$ python -q
>>> import numpy as np
>>> import numpy.linalg as la
>>> np.set_printoptions(precision=2, suppress=True, linewidth=120, sign=" ")
>>> def rd(a):
...     return np.round(a, 2) + 0
... 
>>> data = np.loadtxt("m.csv", delimiter=",")
>>> print(data)
[[ 4.  1.  3. -2.  4. -1.  0. -1.  3.  1.  1.  1. -2.]
 [ 1.  2. -1. -2. -1.  0.  1.  3.  3. -3. -1. -3. -5.]
 [ 3. -1.  0.  3.  4.  2. -1. -1. -3.  1. -2. -1.  1.]
 [-2. -2.  3. -2. -3. -6. -2.  3.  0.  0. -4.  1. -2.]
 [ 4. -1.  4. -3. -6.  1.  1.  1. -4.  2.  4. -3. -1.]
 [-1.  0.  2. -6.  1. -6.  1.  2. -2.  0. -3. -2. -1.]
 [ 0.  1. -1. -2.  1.  1. -6. -4.  3. -1.  2. -1. -6.]
 [-1.  3. -1.  3.  1.  2. -4. -6.  0. -1. -2.  0. -1.]
 [ 3.  3. -3.  0. -4. -2.  3.  0. -4. -1. -1.  3.  2.]
 [ 1. -3.  1.  0.  2.  0. -1. -1. -1. -2.  3.  3.  0.]
 [ 1. -1. -2. -4.  4. -3.  2. -2. -1.  3. -6.  0. -3.]
 [ 1. -3. -1.  1. -3. -2. -1.  0.  3.  3.  0.  2. -2.]
 [-2. -5.  1. -2. -1. -1. -6. -1.  2.  0. -3. -2. -2.]]
>>> print(rd(la.eigvalsh(data).min()))
-16.17
>>> try:
...     la.cholesky(data)
... except la.LinAlgError as e:
...     print("failed:", e)
... 
failed: Matrix is not positive definite
>>> u = np.array([0, 2])
>>> print(np.convolve(data[10], u))
[  0.   2.  -2.  -4.  -8.   8.  -6.   4.  -4.  -2.   6. -12.   0.  -6.]
>>> print(np.polyval(u, data[10]))
[ 2.  2.  2.  2.  2.  2.  2.  2.  2.  2.  2.  2.  2.]
>>> ev, evecs = la.eigh(data)
>>> print(rd(ev))
[-16.17 -15.44 -12.48  -8.64  -6.7   -4.85  -2.11  -1.04   2.41   5.     7.89   9.59  10.53]
>>> print(rd(la.svd(data, compute_uv=False)))
[ 16.17  15.44  12.48  10.53   9.59   8.64   7.89   6.7    5.     4.85   2.41   2.11   1.04]
>>> arr = np.array([[39, 35, 30, 46, 29],
...     [35, 48, 37, 48, 30],
...     [30, 37, 46, 40, 24],
...     [46, 48, 40, 84, 31],
...     [29, 30, 24, 31, 35]])
>>> x = np.array([-3, -4, 5, -2, 2])
>>> print(np.einsum("ij,j->i", arr, x))
[-141 -148  -40 -236  -79]
>>> print((arr * x).sum(axis=1))
[-141 -148  -40 -236  -79]
>>> print(arr @ (2 * x))
[-282 -296  -80 -472 -158]
>>> print(la.norm(arr @ x) <= la.norm(arr, 2) * la.norm(x) + 1e-9)
True
>>> gram = arr.T @ arr
>>> print(np.trace(gram), (arr ** 2).sum())
39806 39806
>>> print(la.matrix_rank(gram))
5
>>> print(np.diag(gram))
[  6603   8102   6561  14037   4503]
>>> print(rd(la.svd(arr, compute_uv=False) ** 2))
[ 38806.81    617.03    293.64     61.83     26.69]
>>> print(rd(la.eigvalsh(gram)[::-1]))
[ 38806.81    617.03    293.64     61.83     26.69]
>>> print(np.allclose(gram, gram.T))
True
>>> x = np.ones(5)
>>> for _ in range(3):
...     x = arr @ x
...     x /= la.norm(x)
...     print(round(x @ arr @ x, 2))
... 
196.9
196.99
196.99
>>> print(rd(la.eigvalsh(arr)[-1]))
196.99
>>> print(rd(np.sort(np.abs(la.eigvals(arr)))))
[   5.17    7.86   17.14   24.84  196.99]
>>> print(np.trace(arr))
252
>>> P = np.triu(np.array([[-4, -6, 7, 4, 4],
...     [3, 6, 4, -1, 4],
...     [5, 5, -1, -9, 5],
...     [7, 8, 5, 9, -7],
...     [-9, 6, 6, 1, -3]]), 1) + np.eye(5)
>>> M2 = P @ arr @ la.inv(P)
>>> print(np.trace(M2), np.trace(arr))
252.0 252
>>> mat = np.array([[1, 1, 0, 0, 0, 0, 0, 0, 0, 0, 0, 1, 2, 2, 2, 0],
...     [2, 1, 2, 2, 1, 1, 2, 2, 2, 1, 1, 0, 1, 1, 2, 2],
...     [0, 1, 0, 1, 1, 2, 1, 1, 2, 2, 1, 1, 1, 1, 0, 2],
...     [1, 2, 1, 2, 1, 1, 1, 1, 1, 1, 2, 1, 0, 0, 0, 0],
...     [0, 0, 1, 1, 0, 2, 0, 1, 2, 0, 0, 0, 1, 2, 0, 0],
...     [0, 1, 2, 1, 1, 1, 1, 0, 2, 0, 0, 1, 2, 0, 1, 2],
...     [0, 0, 1, 2, 1, 1, 2, 1, 1, 2, 0, 2, 2, 0, 2, 0],
...     [0, 2, 2, 2, 1, 0, 0, 0, 0, 2, 2, 2, 2, 1, 0, 1],
...     [2, 0, 1, 1, 0, 1, 1, 0, 0, 2, 0, 0, 2, 2, 1, 1],
...     [1, 0, 0, 0, 2, 0, 0, 1, 1, 0, 2, 1, 1, 1, 0, 1]])
>>> mat[:, 13] = 4 * mat[:, 14]
>>> print(mat)
[[ 1  1  0  0  0  0  0  0  0  0  0  1  2  8  2  0]
 [ 2  1  2  2  1  1  2  2  2  1  1  0  1  8  2  2]
 [ 0  1  0  1  1  2  1  1  2  2  1  1  1  0  0  2]
 [ 1  2  1  2  1  1  1  1  1  1  2  1  0  0  0  0]
 [ 0  0  1  1  0  2  0  1  2  0  0  0  1  0  0  0]
 [ 0  1  2  1  1  1  1  0  2  0  0  1  2  4  1  2]
 [ 0  0  1  2  1  1  2  1  1  2  0  2  2  8  2  0]
 [ 0  2  2  2  1  0  0  0  0  2  2  2  2  0  0  1]
 [ 2  0  1  1  0  1  1  0  0  2  0  0  2  4  1  1]
 [ 1  0  0  0  2  0  0  1  1  0  2  1  1  0  0  1]]
>>> M2 = mat / la.norm(mat, axis=1, keepdims=True)
>>> gram = M2 @ M2.T
>>> print((np.abs(gram) > 0.9).astype(int))
[[ 1  0  0  0  0  0  0  0  0  0]
 [ 0  1  0  0  0  0  1  0  0  0]
 [ 0  0  1  0  0  0  0  0  0  0]
 [ 0  0  0  1  0  0  0  0  0  0]
 [ 0  0  0  0  1  0  0  0  0  0]
 [ 0  0  0  0  0  1  0  0  0  0]
 [ 0  1  0  0  0  0  1  0  0  0]
 [ 0  0  0  0  0  0  0  1  0  0]
 [ 0  0  0  0  0  0  0  0  1  0]
 [ 0  0  0  0  0  0  0  0  0  1]]
>>> print(rd(la.norm(M2, axis=1)))
[ 1.  1.  1.  1.  1.  1.  1.  1.  1.  1.]
